>>> import numpy as np
>>> np.set_printoptions(precision=1, suppress=True, linewidth=200)
>>> def tidy(a):
...     return np.round(a, 1) + 0
... 
>>> E = np.load("x.npy")
>>> E
array([[ 1.,  2.,  2.,  1.,  0.,  1.],
       [-1.,  3.,  0.,  1.,  0.,  2.],
       [ 0.,  0.,  5.,  4.,  4., -3.],
       [ 0.,  0.,  1., -1.,  1.,  4.],
       [ 0.,  0., -5.,  0.,  5.,  2.],
       [ 0.,  0.,  0.,  4., -2., -3.]])
>>> tidy(np.linalg.norm(E) ** 2 / np.linalg.norm(E, 2) ** 2)
np.float64(2.2)
>>> tidy(np.linalg.norm(E, "nuc"))
np.float64(29.5)
>>> tidy(np.linalg.norm(E, 2))
np.float64(9.4)
>>> tidy(np.linalg.norm(E[2] - E[4]))
np.float64(11.9)
>>> tidy(np.linalg.norm(E[2], 1)), tidy(np.linalg.norm(E[2], np.inf))
(np.float64(16.0), np.float64(5.0))
>>> u = np.array([2, 1, 2, 2, 2, 1])
>>> Y = E + np.outer(u, np.eye(6)[2])
>>> Y
array([[ 1.,  2.,  4.,  1.,  0.,  1.],
       [-1.,  3.,  1.,  1.,  0.,  2.],
       [ 0.,  0.,  7.,  4.,  4., -3.],
       [ 0.,  0.,  3., -1.,  1.,  4.],
       [ 0.,  0., -3.,  0.,  5.,  2.],
       [ 0.,  0.,  1.,  4., -2., -3.]])
>>> tidy(np.linalg.det(Y) / np.linalg.det(E)), tidy(1 + np.linalg.solve(E, u)[2])
(np.float64(1.0), np.float64(1.0))
>>> rng = np.random.default_rng(985)
>>> z = rng.permutation(6)
>>> Y = E[:, z] * rng.choice([-1, 1], 6)
>>> Y
array([[-0.,  1.,  1.,  2., -2., -1.],
       [-0.,  1.,  2.,  3., -0.,  1.],
       [-4.,  4., -3.,  0., -5., -0.],
       [-1., -1.,  4.,  0., -1., -0.],
       [-5.,  0.,  2.,  0.,  5., -0.],
       [ 2.,  4., -3.,  0., -0., -0.]])
>>> Uu, _, Vt = np.linalg.svd(E.T @ Y)
>>> tidy(Uu @ Vt)
array([[ 0.,  0.,  0.,  0.,  0., -1.],
       [ 0.,  0.,  0.,  1.,  0.,  0.],
       [ 0.,  0.,  0.,  0., -1.,  0.],
       [ 0.,  1.,  0.,  0.,  0.,  0.],
       [-1.,  0.,  0.,  0.,  0.,  0.],
       [ 0.,  0.,  1.,  0.,  0.,  0.]])
>>> tidy(np.linalg.lstsq(E, Y)[0])
array([[ 0.,  0.,  0.,  0.,  0., -1.],
       [ 0.,  0.,  0.,  1.,  0.,  0.],
       [ 0.,  0.,  0.,  0., -1.,  0.],
       [ 0.,  1.,  0.,  0.,  0.,  0.],
       [-1.,  0.,  0.,  0.,  0.,  0.],
       [ 0.,  0.,  1.,  0.,  0.,  0.]])
>>> W0 = np.loadtxt("run7.csv", delimiter=",")
>>> W0
array([[ 0.4,  1.7,  0.6,  0.1],
       [ 2.1,  0.5,  1. , -0.8],
       [-0.3,  1.5,  0.3,  0.3],
       [-0.7,  0.4,  0.7,  0.5],
       [ 1.2, -0.3, -0.1, -0.6],
       [ 2. ,  1.9, -1.7, -1. ],
       [-0.6,  1.1,  0.4,  0.3],
       [-2. , -0.7,  2.2,  1. ],
       [-4.2,  1.5,  1. ,  2.2],
       [ 1.4, -0.3, -1.7, -1. ],
       [ 0.3,  0.7, -0.6,  0. ],
       [ 0.4,  0.7,  0.7, -0.3],
       [-0.1,  1. , -0.5,  0.3],
       [ 2.9,  2.1, -1.5, -1.6],
       [ 1.8,  0.4, -0.1, -0.5],
       [ 1.1,  0.9,  2.1, -0.7],
       [ 0.9,  0.3, -0.5, -0.5],
       [ 0.6,  1.1, -0.4, -0.4],
       [-1.5,  1. , -1.2,  0.7],
       [-0.7,  1.3, -0.1,  0.5],
       [ 1.8,  0.5,  0.6, -0.7],
       [ 2.1,  0.6,  0.1, -1.3],
       [ 3.1,  0.7, -0.6, -1.6],
       [ 2.2, -0.2,  0.9, -1. ],
       [ 2.5,  1.5,  0.3, -1.3],
       [-3.9, -1.1, -1.1,  1.7],
       [-1.3,  1. ,  1.5,  0.6],
       [ 3.2, -0.7, -0.7, -1.7],
       [-1. ,  0.7,  0. ,  0.3],
       [ 1.3, -0.1,  0. , -0.5],
       [-0.2,  1.8, -0.5,  0. ],
       [ 2.3, -1.8,  0.1, -1.1],
       [-2.6, -0.4, -0.6,  1.4],
       [-0.7, -0.1,  0.7,  0.5],
       [-1.1,  0.4,  1.6,  0.3],
       [-1.3, -0.2, -0.5,  0.3],
       [ 1.9,  2. ,  0. , -0.8],
       [ 1.5,  0.6, -0.7, -0.6],
       [-1. , -1.6, -0.5,  0.5],
       [ 0.5,  0.5,  0.8, -0.3],
       [-0.7, -0.8,  0.1,  0.4],
       [-0.2, -0.8, -1.1,  0. ],
       [ 0.7, -0.7, -2.4, -0.2],
       [-1.4,  0.7, -1. ,  0.6],
       [ 0.9,  0.1,  1.7, -0.6],
       [-0.5,  0. ,  0.1,  0.2]])
>>> cent = W0[[20, 7]].astype(float)
>>> for _ in range(4):
...     z = np.linalg.norm(W0[:, None] - cent, axis=-1).argmin(axis=1)
...     cent = np.array([W0[z == j].mean(axis=0) for j in range(2)])
... 
>>> z
array([0, 0, 1, 1, 0, 0, 1, 1, 1, 0, 0, 0, 1, 0, 0, 0, 0, 0, 1, 1, 0, 0, 0, 0, 0, 1, 1, 0, 1, 0, 1, 0, 1, 1, 1, 1, 0, 0, 1, 0, 1, 1, 0, 1, 0, 1])
>>> tidy(cent[1] - cent[0])
array([-2.8, -0.2,  0.2,  1.4])
>>> np.bincount(z)
array([25, 21])
